>>> import numpy as np
>>> from numpy import linalg as LA
>>> np.set_printoptions(suppress=True, linewidth=160)
>>> X = np.load("mat.npy")
>>> X
array([[ -3.98,  -5.97,   0.55],
       [ -5.28,  -8.02,   0.74],
       [ -7.74, -12.01,   1.19],
       [ -7.84, -12.04,   1.18],
       [ -2.54,  -4.03,   0.33],
       [ -1.29,  -2.01,   0.18],
       [-11.65, -17.99,   1.82],
       [  0.03,   0.04,   0.01],
       [ -0.06,   0.  ,   0.05],
       [ -3.84,  -6.02,   0.6 ],
       [ -5.21,  -7.95,   0.71],
       [ -2.55,  -3.98,   0.42],
       [  0.05,   0.03,  -0.12],
       [ -3.86,  -6.06,   0.58],
       [  0.03,   0.02,   0.06],
       [ -3.88,  -5.95,   0.63],
       [ -7.77, -12.06,   1.19],
       [-11.65, -18.  ,   1.65],
       [-10.4 , -15.99,   1.63],
       [ -7.81, -11.97,   1.24],
       [-11.7 , -17.99,   1.74],
       [ -3.9 ,  -6.  ,   0.55],
       [ -0.04,  -0.03,  -0.02],
       [ -1.33,  -2.  ,   0.24],
       [-11.79, -18.04,   1.79],
       [-10.46, -16.03,   1.58],
       [-10.33, -15.99,   1.48],
       [-11.64, -18.08,   1.85],
       [-11.67, -18.06,   1.84],
       [ -3.96,  -6.  ,   0.62],
       [ -7.88, -11.96,   1.28],
       [ -5.13,  -8.03,   0.84],
       [ -0.02,  -0.01,  -0.05],
       [-11.65, -17.92,   1.81],
       [-11.75, -18.03,   1.79],
       [ -9.09, -13.94,   1.36]])
>>> C = X[[7, 14]].astype(float)
>>> for _ in range(6):
...     idx = LA.norm(X[:, None] - C, axis=-1).argmin(axis=1)
...     C = np.array([X[idx == j].mean(axis=0) for j in range(2)])
... 
>>> idx
array([0, 0, 1, 1, 0, 0, 1, 0, 0, 0, 0, 0, 0, 0, 0, 0, 1, 1, 1, 1, 1, 0, 0, 0, 1, 1, 1, 1, 1, 0, 1, 0, 0, 1, 1, 1])
>>> np.round(C[1] - C[0], 2)
array([ -7.7 , -11.87,   1.19])
>>> C.round(2)
array([[ -2.46,  -3.79,   0.36],
       [-10.17, -15.65,   1.55]])
>>> np.abs(C[1] - C[0]).argmax()
np.int64(1)
>>> vec = np.array([1, -2, 4])
>>> target = X @ vec
>>> np.round(LA.lstsq(X, target)[0], 2)
array([ 1., -2.,  4.])
>>> np.round(LA.solve(X.T @ X, X.T @ target), 2)
array([ 1., -2.,  4.])
>>> rng = np.random.default_rng(44)
>>> target = target + 0.05 * rng.normal(size=36)
>>> target.round(2)
array([10.23, 13.73, 21.06, 21.02,  6.88,  3.48, 31.59, -0.06,  0.16, 10.57, 13.57,  7.1 , -0.53, 10.59,  0.27, 10.55, 21.07, 30.96, 28.12, 21.13, 31.28,
       10.25, -0.08,  3.66, 31.37, 27.96, 27.53, 31.9 , 31.88, 10.52, 21.14, 14.3 , -0.2 , 31.4 , 31.48, 24.34])
>>> c, *_ = LA.lstsq(X, target)
>>> round(float(LA.norm(target - X @ c)), 2)
0.23
>>> c.round(2)
array([ 0.9 , -1.93,  4.01])
>>> [round(float(LA.norm(LA.solve(X.T @ X + lam * np.eye(3), X.T @ target))), 2) for lam in (0, 1, 10, 100)]
[4.54, 1.5, 1.46, 1.44]
>>> P = X @ LA.solve(X.T @ X, X.T)
>>> np.round(LA.eigvalsh(P), 2) + 0
array([0., 0., 0., 0., 0., 0., 0., 0., 0., 0., 0., 0., 0., 0., 0., 0., 0., 0., 0., 0., 0., 0., 0., 0., 0., 0., 0., 0., 0., 0., 0., 0., 0., 1., 1., 1.])
>>> np.round(np.trace(P), 2)
np.float64(3.0)
>>> left, sv, VT = LA.svd(X)
>>> sv.round(2)
array([82.27,  0.32,  0.27])
>>> A2 = left[:, :1] @ np.diag(sv[:1]) @ VT[:1]
>>> LA.matrix_rank(X, rtol=0.05)
np.int64(1)
>>> LA.matrix_rank(A2)
np.int64(1)
>>> arr = np.load("dump.npy")
>>> arr
array([[-3,  0,  0,  0],
       [ 0,  0,  0, -3],
       [ 1,  0,  0,  0],
       [ 0,  0,  0,  0],
       [ 3,  0,  0,  0],
       [ 0,  3,  0,  0],
       [-2,  0,  0,  0],
       [ 0,  0,  2,  2],
       [ 1, -2, -2,  0]])
>>> A2 = X / np.sqrt((X ** 2).mean(axis=1, keepdims=True))
>>> np.round(LA.norm(A2, axis=1), 2)
array([1.73, 1.73, 1.73, 1.73, 1.73, 1.73, 1.73, 1.73, 1.73, 1.73, 1.73, 1.73, 1.73, 1.73, 1.73, 1.73, 1.73, 1.73, 1.73, 1.73, 1.73, 1.73, 1.73, 1.73, 1.73,
       1.73, 1.73, 1.73, 1.73, 1.73, 1.73, 1.73, 1.73, 1.73, 1.73, 1.73])
>>> A2[14].round(2)
array([0.74, 0.49, 1.48])
